% ipython --no-banner

In [1]: import numpy as np

In [2]: np.set_printoptions(precision=3, suppress=True, linewidth=160)

In [3]: def rd(a):
   ...:     return np.round(a, 3) + 0
   ...: 

In [4]: mat = np.loadtxt("out4.csv", delimiter=",")

In [5]: mat
Out[5]: 
array([[ 3.409, -3.378, -0.04 ],
       [-0.327,  0.362,  0.012],
       [ 2.989, -3.01 ,  0.001],
       [-2.263,  2.26 ,  0.03 ],
       [ 0.174, -0.204, -0.022],
       [ 0.6  , -0.588,  0.009],
       [-1.335,  1.373, -0.023],
       [-3.722,  3.698, -0.025],
       [ 4.767, -4.77 , -0.023],
       [-3.575,  3.596,  0.006],
       [ 4.212, -4.232, -0.015],
       [-7.015,  6.99 , -0.025],
       [-1.3  ,  1.291,  0.034],
       [-4.608,  4.581, -0.003],
       [ 0.636, -0.649,  0.021],
       [ 4.865, -4.869, -0.018],
       [ 3.969, -3.981, -0.007],
       [-0.879,  0.878,  0.05 ],
       [ 2.78 , -2.759,  0.004],
       [ 2.483, -2.494, -0.004],
       [-1.693,  1.684,  0.019],
       [-1.545,  1.539, -0.028],
       [-0.632,  0.649,  0.   ],
       [ 2.308, -2.286,  0.022],
       [ 0.342, -0.338,  0.013]])

In [6]: C2 = np.cov(mat, rowvar=False)

In [7]: rd(np.linalg.eigvalsh(C2)[::-1])
Out[7]: array([19.306,  0.   ,  0.   ])

In [8]: x0 = np.array([0, -1, -1])

In [9]: rhs = mat @ x0

In [10]: rd(np.linalg.solve(mat.T @ mat, mat.T @ rhs))
Out[10]: array([ 0., -1., -1.])

In [11]: rd(np.linalg.lstsq(mat, rhs)[0])
Out[11]: array([ 0., -1., -1.])

In [12]: rng = np.random.default_rng(9999)

In [13]: rhs = rhs + 0.05 * rng.normal(size=25)

In [14]: rd(rhs)
Out[14]: 
array([ 3.396, -0.381,  2.999, -2.258,  0.337,  0.519, -1.406, -3.713,  4.868, -3.578,  4.161, -6.996, -1.3  , -4.515,  0.669,  4.784,  3.96 , -0.936,  2.737,
        2.546, -1.71 , -1.431, -0.646,  2.337,  0.322])

In [15]: b, *_ = np.linalg.lstsq(mat, rhs)

In [16]: rd(np.linalg.norm(rhs - mat @ b))
Out[16]: np.float64(0.254)

In [17]: print(rd(mat.T @ (rhs - mat @ b)))
[0. 0. 0.]

In [18]: print(b.round())
[-0. -1. -1.]

In [19]: M2 = mat + rng.integers(-2, 3, (25, 1)) @ rng.integers(-2, 3, (1, 3))

In [20]: print(rd(M2))
[[ 7.409 -3.378 -4.04 ]
 [-0.327  0.362  0.012]
 [ 0.989 -3.01   2.001]
 [ 1.737  2.26  -3.97 ]
 [ 0.174 -0.204 -0.022]
 [ 4.6   -0.588 -3.991]
 [-1.335  1.373 -0.023]
 [-5.722  3.698  1.975]
 [ 6.767 -4.77  -2.023]
 [-1.575  3.596 -1.994]
 [ 4.212 -4.232 -0.015]
 [-3.015  6.99  -4.025]
 [-5.3    1.291  4.034]
 [-4.608  4.581 -0.003]
 [ 0.636 -0.649  0.021]
 [ 2.865 -4.869  1.982]
 [ 3.969 -3.981 -0.007]
 [-2.879  0.878  2.05 ]
 [ 6.78  -2.759 -3.996]
 [ 6.483 -2.494 -4.004]
 [-1.693  1.684  0.019]
 [-1.545  1.539 -0.028]
 [ 3.368  0.649 -4.   ]
 [-1.692 -2.286  4.022]
 [ 0.342 -0.338  0.013]]

In [21]: rd(np.linalg.svd(M2 - mat, compute_uv=False))
Out[21]: array([18.33,  0.  ,  0.  ])

In [22]: np.linalg.matrix_rank(M2 - mat, tol=1e-8)
Out[22]: np.int64(1)
